$ ipython --no-banner

In [1]: import numpy as np

In [2]: np.set_printoptions(precision=3, suppress=True, linewidth=140)

In [3]: A2 = np.array([[-6, -7, -6, 2], [7, 0, -1, 2], [-1, -5, 6, -2], [-5, -2, 6, 7]])

In [4]: M = A2 + A2.T

In [5]: M
Out[5]: 
array([[-12,   0,  -7,  -3],
       [  0,   0,  -6,   0],
       [ -7,  -6,  12,   4],
       [ -3,   0,   4,  14]])

In [6]: w, vecs = np.linalg.eig(M)

In [7]: round(float(np.prod(w)), 3)
Out[7]: 6372.0

In [8]: np.sort(np.linalg.eigvals(M.T))
Out[8]: array([-14.191,  -2.131,  10.783,  19.539])

In [9]: J = np.load("mat.npy")

In [10]: J
Out[10]: 
array([[1., 0., 0., 0.],
       [0., 2., 0., 3.],
       [0., 3., 1., 1.],
       [0., 3., 1., 0.]])

In [11]: A2 = np.array([[-4, -2, 4], [1, -3, -1]])

In [12]: Z = np.kron(A2, J)

In [13]: Z.shape
Out[13]: (8, 12)

In [14]: Z
Out[14]: 
array([[ -4.,  -0.,  -0.,  -0.,  -2.,  -0.,  -0.,  -0.,   4.,   0.,   0.,   0.],
       [ -0.,  -8.,  -0., -12.,  -0.,  -4.,  -0.,  -6.,   0.,   8.,   0.,  12.],
       [ -0., -12.,  -4.,  -4.,  -0.,  -6.,  -2.,  -2.,   0.,  12.,   4.,   4.],
       [ -0., -12.,  -4.,  -0.,  -0.,  -6.,  -2.,  -0.,   0.,  12.,   4.,   0.],
       [  1.,   0.,   0.,   0.,  -3.,  -0.,  -0.,  -0.,  -1.,  -0.,  -0.,  -0.],
       [  0.,   2.,   0.,   3.,  -0.,  -6.,  -0.,  -9.,  -0.,  -2.,  -0.,  -3.],
       [  0.,   3.,   1.,   1.,  -0.,  -9.,  -3.,  -3.,  -0.,  -3.,  -1.,  -1.],
       [  0.,   3.,   1.,   0.,  -0.,  -9.,  -3.,  -0.,  -0.,  -3.,  -1.,  -0.]])

In [15]: np.linalg.matrix_rank(Z)
Out[15]: np.int64(8)

In [16]: np.round(np.linalg.norm(Z, 2), 3), round(float(np.linalg.norm(A2, 2) * np.linalg.norm(J, 2)), 3)
Out[16]: (np.float64(31.874), 31.874)

In [17]: O = J.astype(float).copy()

In [18]: for j in range(4):
    ...:     O[:, j] -= O[:, :j] @ (O[:, :j].T @ O[:, j])
    ...:     O[:, j] /= np.linalg.norm(O[:, j])
    ...: 

In [19]: O.round(3) + 0
Out[19]: 
array([[ 1.   ,  0.   ,  0.   ,  0.   ],
       [ 0.   ,  0.426, -0.905,  0.   ],
       [ 0.   ,  0.64 ,  0.302,  0.707],
       [ 0.   ,  0.64 ,  0.302, -0.707]])

In [20]: blk = np.stack([J, 3 * J, J[::-1]])

In [21]: np.linalg.matrix_rank(blk.reshape(3, -1))
Out[21]: np.int64(2)

In [22]: blk.sum(axis=0)
Out[22]: 
array([[ 4.,  3.,  1.,  0.],
       [ 0., 11.,  1., 13.],
       [ 0., 14.,  4.,  7.],
       [ 1., 12.,  4.,  0.]])

In [23]: (blk @ J.T).shape
Out[23]: (3, 4, 4)

In [24]: (J != 0).astype(int)
Out[24]: 
array([[1, 0, 0, 0],
       [0, 1, 0, 1],
       [0, 1, 1, 1],
       [0, 1, 1, 0]])

In [25]: round(np.linalg.det(J), 3)
Out[25]: np.float64(-2.0)

In [26]: J @ J
Out[26]: 
array([[ 1.,  0.,  0.,  0.],
       [ 0., 13.,  3.,  6.],
       [ 0., 12.,  2., 10.],
       [ 0.,  9.,  1., 10.]])
